% ipython --no-banner

In [1]: import numpy as np

In [2]: from numpy import linalg as LA

In [3]: np.set_printoptions(precision=2, suppress=True, linewidth=160, legacy="1.25")

In [4]: m1 = np.load("run13.npy")

In [5]: print(m1)
[[0 1 0 1 0 1]
 [0 2 0 2 0 2]
 [1 2 1 2 1 2]
 [0 1 0 1 0 1]
 [0 2 0 2 0 2]
 [1 2 1 2 1 2]]

In [6]: x0 = np.array([0, 3, 3, 3, 1, 1])

In [7]: print(np.sign((m1 @ x0).round(6)))
[1 1 1 1 1 1]

In [8]: print(LA.norm(m1 @ x0) <= LA.norm(m1, 2) * LA.norm(x0) + 1e-9)
True

In [9]: print(m1 @ np.ones(6))
[3. 6. 9. 3. 6. 9.]

In [10]: print(m1 @ (2 * x0))
[14 28 36 14 28 36]

In [11]: print((m1 * x0).sum(axis=1))
[ 7 14 18  7 14 18]

In [12]: print(m1 * x0)
[[0 3 0 3 0 1]
 [0 6 0 6 0 2]
 [0 6 3 6 1 2]
 [0 3 0 3 0 1]
 [0 6 0 6 0 2]
 [0 6 3 6 1 2]]

In [13]: U, sig, Vh = LA.svd(m1)

In [14]: vecs = Vh[:(sig > 1e-8).sum()]

In [15]: rng = np.random.default_rng(88317)

In [16]: x0 = m1[2] + 5 * m1[3] + rng.integers(2) * np.eye(6)[1]

In [17]: print(x0)
[1. 8. 1. 7. 1. 7.]

In [18]: print(np.diag(vecs.T @ vecs))
[0.33 0.33 0.33 0.33 0.33 0.33]

In [19]: print(np.round(LA.norm(x0 - vecs.T @ vecs @ x0), 2))
0.82

In [20]: print(LA.matrix_rank(np.vstack([m1, x0])))
3

In [21]: r = LA.matrix_rank(m1)

In [22]: print(r)
2

In [23]: N = LA.svd(m1)[2][r:].T

In [24]: print(N.shape)
(6, 4)

In [25]: print([int(LA.matrix_rank(m1[:, :j + 1])) for j in range(6)])
[1, 2, 2, 2, 2, 2]

In [26]: print(LA.matrix_rank(m1.T @ m1), LA.matrix_rank(m1 @ m1.T))
2 2

In [27]: print([int(LA.matrix_rank(m1[:i])) for i in range(1, len(m1) + 1)])
[1, 1, 2, 2, 2, 2]

In [28]: print(np.allclose(m1 @ N, 0))
True

In [29]: print(LA.lstsq(m1[:-1].T, m1[-1])[2])
2

In [30]: print(np.unique(m1.round(6), axis=0).shape)
(3, 6)

In [31]: W0 = np.load("case8.npy")

In [32]: print(W0)
[[3 3 3 3 3 3]
 [0 3 0 3 0 3]
 [1 1 1 1 1 1]
 [3 3 3 3 3 3]
 [0 3 0 3 0 3]
 [1 1 1 1 1 1]]

In [33]: r = LA.matrix_rank(W0)

In [34]: print(r)
2

In [35]: N = LA.svd(W0)[2][r:].T

In [36]: print(np.round(N @ N.T, 2) + 0)
[[ 0.67  0.   -0.33  0.   -0.33  0.  ]
 [ 0.    0.67  0.   -0.33  0.   -0.33]
 [-0.33  0.    0.67  0.   -0.33  0.  ]
 [ 0.   -0.33  0.    0.67  0.   -0.33]
 [-0.33  0.   -0.33  0.    0.67  0.  ]
 [ 0.   -0.33  0.   -0.33  0.    0.67]]

In [37]: print(N.shape)
(6, 4)

In [38]: print(np.allclose(W0 @ N, 0))
True

In [39]: print([int(LA.matrix_rank(W0[:i])) for i in range(1, len(W0) + 1)])
[1, 2, 2, 2, 2, 2]

In [40]: print(np.round(W0 @ N, 2) + 0)
[[0. 0. 0. 0.]
 [0. 0. 0. 0.]
 [0. 0. 0. 0.]
 [0. 0. 0. 0.]
 [0. 0. 0. 0.]
 [0. 0. 0. 0.]]

In [41]: print([int(LA.matrix_rank(W0[:, :j + 1])) for j in range(6)])
[1, 2, 2, 2, 2, 2]

In [42]: print(LA.matrix_power(W0, 2))
[[24 42 24 42 24 42]
 [12 21 12 21 12 21]
 [ 8 14  8 14  8 14]
 [24 42 24 42 24 42]
 [12 21 12 21 12 21]
 [ 8 14  8 14  8 14]]

In [43]: print(W0 @ W0)
[[24 42 24 42 24 42]
 [12 21 12 21 12 21]
 [ 8 14  8 14  8 14]
 [24 42 24 42 24 42]
 [12 21 12 21 12 21]
 [ 8 14  8 14  8 14]]

In [44]: print(np.allclose(W0, W0.T))
False

In [45]: U, sig, Vh = LA.svd(W0)

In [46]: vecs = Vh[:(sig > 1e-8).sum()]

In [47]: x0 = W0[0] + 4 * W0[1] + rng.integers(2) * np.eye(6)[0]

In [48]: print(x0)
[ 3. 15.  3. 15.  3. 15.]

In [49]: print(round(float(LA.norm(x0 - vecs.T @ vecs @ x0)), 2))
0.0

In [50]: print(np.allclose(vecs.T @ vecs @ x0, x0))
True

In [51]: X = np.array([[-1.1, 0.6, 0.9],
    ...:     [-0.9, 0.1, -0.6],
    ...:     [-0.8, -0.7, 0.9],
    ...:     [1.0, -0.4, -0.1],
    ...:     [0.2, 1.2, 0.4]])

In [52]: X[2] = X[0] + 0.02 * rng.normal(size=3)

In [53]: print(X)
[[-1.1   0.6   0.9 ]
 [-0.9   0.1  -0.6 ]
 [-1.11  0.61  0.9 ]
 [ 1.   -0.4  -0.1 ]
 [ 0.2   1.2   0.4 ]]

In [54]: x0 = np.array([-2, -3, -1])

In [55]: print((X @ x0).argmax())
1

In [56]: print(np.sign((X @ x0).round(6)))
[-1.  1. -1. -1. -1.]

In [57]: print(X @ np.eye(3)[1])
[ 0.6   0.1   0.61 -0.4   1.2 ]

In [58]: print(X @ x0)
[-0.5   2.1  -0.52 -0.7  -4.4 ]

In [59]: print(X * x0)
[[ 2.2  -1.8  -0.9 ]
 [ 1.8  -0.3   0.6 ]
 [ 2.22 -1.84 -0.9 ]
 [-2.    1.2   0.1 ]
 [-0.4  -3.6  -0.4 ]]

In [60]: mat = np.loadtxt("x.csv", delimiter=",")

In [61]: print(mat)
[[ 0.9  -2.2  -0.3   0.    0.1   0.6  -0.4 ]
 [ 0.1  -0.4  -0.1   0.6   0.4   0.8  -0.29]
 [-1.5  -0.7  -1.4   0.2  -2.   -0.1  -5.15]
 [ 0.2  -2.4   0.3   0.7  -1.4   1.3   1.16]
 [-1.2   0.4   0.7  -0.1  -0.6  -0.6   2.46]
 [-1.   -0.2   0.3   1.4  -0.9   0.    1.66]
 [ 0.6  -0.8   1.4  -1.2   0.8  -1.    6.  ]
 [ 0.1   0.7  -0.5  -0.7  -1.3   0.9  -2.05]
 [ 0.7  -2.9  -1.5  -0.7  -2.    0.6  -6.34]
 [ 1.   -0.1  -0.6   0.7  -0.7   1.3  -2.56]
 [-0.2  -0.6   0.6   1.2  -0.5  -0.3   2.6 ]
 [-1.4   0.7  -0.1   0.7  -1.7  -0.4  -0.26]
 [ 0.5  -0.4  -0.4  -0.5  -1.4   0.6  -1.53]
 [-0.9  -1.5  -0.3  -0.4   0.1   0.7  -1.16]
 [-1.6   0.3   0.2   0.3  -0.5   0.5   0.79]
 [-1.    0.8   0.9   0.8   0.3  -0.1   3.2 ]
 [ 0.9   0.4  -0.7   1.2  -0.8   1.   -3.33]
 [-0.5   0.1  -0.1  -0.3  -1.3  -0.2  -0.13]
 [-0.3  -0.4   0.4   2.1   0.   -1.2   1.43]
 [-1.1  -0.8   0.1  -1.3   0.8   0.4   0.41]
 [-0.3   1.1   1.1   1.1   0.5  -0.6   3.81]
 [-0.9  -1.9   0.3  -0.7   1.4  -0.6   1.34]
 [-0.4   2.1  -0.5   0.4   0.5   0.   -1.85]
 [-0.6  -1.3  -1.1   1.3  -0.3   1.1  -4.86]
 [ 0.6  -0.3  -2.2  -0.3   0.4  -2.1  -8.59]
 [ 0.8   0.    0.9  -0.4   0.1  -1.1   3.69]
 [-0.6  -0.3  -0.7   0.7  -0.9  -0.5  -2.82]
 [-0.1   0.4  -1.    0.5  -0.1  -0.8  -4.  ]
 [ 0.   -0.9  -0.7  -0.8   0.6  -0.1  -2.42]
 [ 0.1  -1.   -0.8   0.4   1.   -0.4  -3.3 ]
 [ 1.1   3.3   0.4   0.    0.6  -0.5   1.54]
 [ 0.3  -0.9  -0.2  -0.7  -1.7   0.8  -0.91]
 [-1.3  -0.4   1.3  -1.3   0.    0.2   5.44]]

In [62]: Xs = mat - mat.mean(axis=0)

In [63]: vecs = LA.svd(Xs)[2][:6]

In [64]: M2 = Xs - Xs @ vecs.T @ vecs

In [65]: print(np.round(M2.std(axis=0), 2) + 0)
[0.   0.   0.06 0.   0.   0.   0.02]

In [66]: print(round(LA.norm(M2) / LA.norm(Xs), 2))
0.02
